$ python3 -q
>>> import numpy as np
>>> np.set_printoptions(precision=2, suppress=True, linewidth=200)
>>> feats = np.load("x.npy")
>>> feats
array([[10,  6,  2],
       [ 6,  4,  0],
       [ 2,  0,  4]])
>>> Uu, sig, Vh = np.linalg.svd(feats)
>>> sig.round(2) + 0
array([14.,  4.,  0.])
>>> np.argmax(sig[:-1] / (sig[1:] + 1e-6)) + 1
np.int64(2)
>>> M2 = Uu[:, :2] @ np.diag(sig[:2]) @ Vh[:2]
>>> np.round(np.linalg.norm(feats - M2) / np.linalg.norm(feats), 2)
np.float64(0.0)
>>> np.linalg.matrix_rank(M2)
np.int64(2)
>>> np.linalg.matrix_rank(feats, rtol=0.05)
np.int64(2)
>>> M2.round(2) + 0
array([[10.,  6.,  2.],
       [ 6.,  4.,  0.],
       [ 2.,  0.,  4.]])
>>> m1 = np.loadtxt("sample6.csv", delimiter=",")
>>> m1
array([[ 0.78,  0.05,  0.14,  0.1 ,  0.27,  0.09, -0.1 ,  0.1 ,  0.19],
       [ 0.05,  0.72, -0.19,  0.26, -0.08, -0.15, -0.24, -0.08, -0.03],
       [ 0.14, -0.19,  0.18, -0.02, -0.13,  0.01,  0.04,  0.2 ,  0.18],
       [ 0.1 ,  0.26, -0.02,  0.3 , -0.04, -0.02,  0.01,  0.3 , -0.2 ],
       [ 0.27, -0.08, -0.13, -0.04,  0.55,  0.17,  0.03, -0.21, -0.27],
       [ 0.09, -0.15,  0.01, -0.02,  0.17,  0.08,  0.07,  0.02, -0.1 ],
       [-0.1 , -0.24,  0.04,  0.01,  0.03,  0.07,  0.15,  0.15, -0.17],
       [ 0.1 , -0.08,  0.2 ,  0.3 , -0.21,  0.02,  0.15,  0.64, -0.12],
       [ 0.19, -0.03,  0.18, -0.2 , -0.27, -0.1 , -0.17, -0.12,  0.61]])
>>> # symmetric, so the eigenvalues are real
>>> m1 @ np.linalg.pinv(m1) @ m1
array([[ 0.78,  0.05,  0.14,  0.1 ,  0.27,  0.09, -0.1 ,  0.1 ,  0.19],
       [ 0.05,  0.72, -0.19,  0.26, -0.08, -0.15, -0.24, -0.08, -0.03],
       [ 0.14, -0.19,  0.18, -0.02, -0.13,  0.01,  0.04,  0.2 ,  0.18],
       [ 0.1 ,  0.26, -0.02,  0.3 , -0.04, -0.02,  0.01,  0.3 , -0.2 ],
       [ 0.27, -0.08, -0.13, -0.04,  0.55,  0.17,  0.03, -0.21, -0.27],
       [ 0.09, -0.15,  0.01, -0.02,  0.17,  0.08,  0.07,  0.02, -0.1 ],
       [-0.1 , -0.24,  0.04,  0.01,  0.03,  0.07,  0.15,  0.15, -0.17],
       [ 0.1 , -0.08,  0.2 ,  0.3 , -0.21,  0.02,  0.15,  0.64, -0.12],
       [ 0.19, -0.03,  0.18, -0.2 , -0.27, -0.1 , -0.17, -0.12,  0.61]])
>>> np.allclose(m1[:-1].T @ np.linalg.lstsq(m1[:-1].T, m1[-1])[0], m1[-1])
True
>>> np.abs(np.diag(np.linalg.qr(m1)[1])) > 1e-9
array([ True,  True,  True,  True, False, False, False, False, False])
>>> x0 = np.array([4, 2, 3, 4, 0, 5, 1, 2, 4])
>>> m1 @ x0
array([ 5.35,  0.84,  1.85,  1.76, -0.25,  0.11, -0.6 ,  3.09,  1.96])
>>> np.eye(9) - m1
array([[ 0.22, -0.05, -0.14, -0.1 , -0.27, -0.09,  0.1 , -0.1 , -0.19],
       [-0.05,  0.28,  0.19, -0.26,  0.08,  0.15,  0.24,  0.08,  0.03],
       [-0.14,  0.19,  0.82,  0.02,  0.13, -0.01, -0.04, -0.2 , -0.18],
       [-0.1 , -0.26,  0.02,  0.7 ,  0.04,  0.02, -0.01, -0.3 ,  0.2 ],
       [-0.27,  0.08,  0.13,  0.04,  0.45, -0.17, -0.03,  0.21,  0.27],
       [-0.09,  0.15, -0.01,  0.02, -0.17,  0.92, -0.07, -0.02,  0.1 ],
       [ 0.1 ,  0.24, -0.04, -0.01, -0.03, -0.07,  0.85, -0.15,  0.17],
       [-0.1 ,  0.08, -0.2 , -0.3 ,  0.21, -0.02, -0.15,  0.36,  0.12],
       [-0.19,  0.03, -0.18,  0.2 ,  0.27,  0.1 ,  0.17,  0.12,  0.39]])
>>> arr = np.loadtxt("dump.csv", delimiter=",")
>>> arr
array([[0., 0., 0., 1., 0., 0.],
       [0., 0., 0., 0., 0., 1.],
       [0., 1., 0., 0., 0., 0.],
       [1., 0., 0., 0., 0., 0.],
       [0., 0., 0., 0., 1., 0.],
       [0., 0., 1., 0., 0., 0.]])
>>> # row-stochastic, so 1 is an eigenvalue
>>> np.flatnonzero(np.linalg.matrix_power((arr != 0) + (arr.T != 0) + np.eye(6), 6)[4])
array([4])
>>> np.sort(np.linalg.eigvals(arr).real)
array([-1. , -0.5, -0.5,  1. ,  1. ,  1. ])
>>> r0 = np.array([1, 0])
>>> np.convolve(arr[5], r0)
array([0., 0., 1., 0., 0., 0., 0.])
>>> np.correlate(arr[5], arr[0], "full")
array([0., 0., 0., 0., 1., 0., 0., 0., 0., 0., 0.])
>>> cent = np.array([[-1, -1, -1, 1, 0, -1], [0, -2, 2, -1, 1, 1]])
>>> M = np.repeat(cent, 11 // 2, axis=0)
>>> rng = np.random.default_rng(4382)
>>> M = M + 0.02 * rng.normal(size=M.shape)
>>> M.round(2) + 0
array([[-1.  , -0.99, -1.  ,  1.05, -0.02, -0.99],
       [-0.99, -1.01, -1.03,  1.03,  0.02, -1.03],
       [-1.  , -0.98, -1.01,  0.99,  0.04, -0.96],
       [-1.02, -0.98, -1.01,  0.99, -0.03, -0.97],
       [-0.99, -1.02, -0.99,  1.03,  0.  , -0.98],
       [ 0.01, -2.01,  2.03, -1.  ,  0.97,  1.  ],
       [ 0.01, -2.02,  2.  , -0.98,  1.  ,  1.03],
       [ 0.04, -1.99,  1.99, -0.99,  1.01,  0.96],
       [ 0.  , -2.02,  1.98, -1.  ,  0.97,  1.01],
       [ 0.  , -2.  ,  1.99, -0.99,  0.98,  1.01]])
>>> round(np.linalg.norm(M[1], 1), 2), np.round(np.linalg.norm(M[1], np.inf), 2)
(np.float64(5.11), np.float64(1.03))
>>> np.round(np.linalg.norm(M, 2), 2)
np.float64(7.62)
>>> round(float(M[1] @ M[9]), 2)
-2.1
>>> np.linalg.norm(M, axis=1)
array([2.25, 2.28, 2.21, 2.22, 2.25, 3.33, 3.33, 3.29, 3.31, 3.3 ])
>>> round(float(np.linalg.norm(M, "nuc")), 2)
12.53
>>> np.linalg.norm(M, axis=1).argmax()
np.int64(5)
>>> np.linalg.norm(M, axis=0)
array([2.24, 5.02, 5.  , 3.18, 2.21, 3.15])
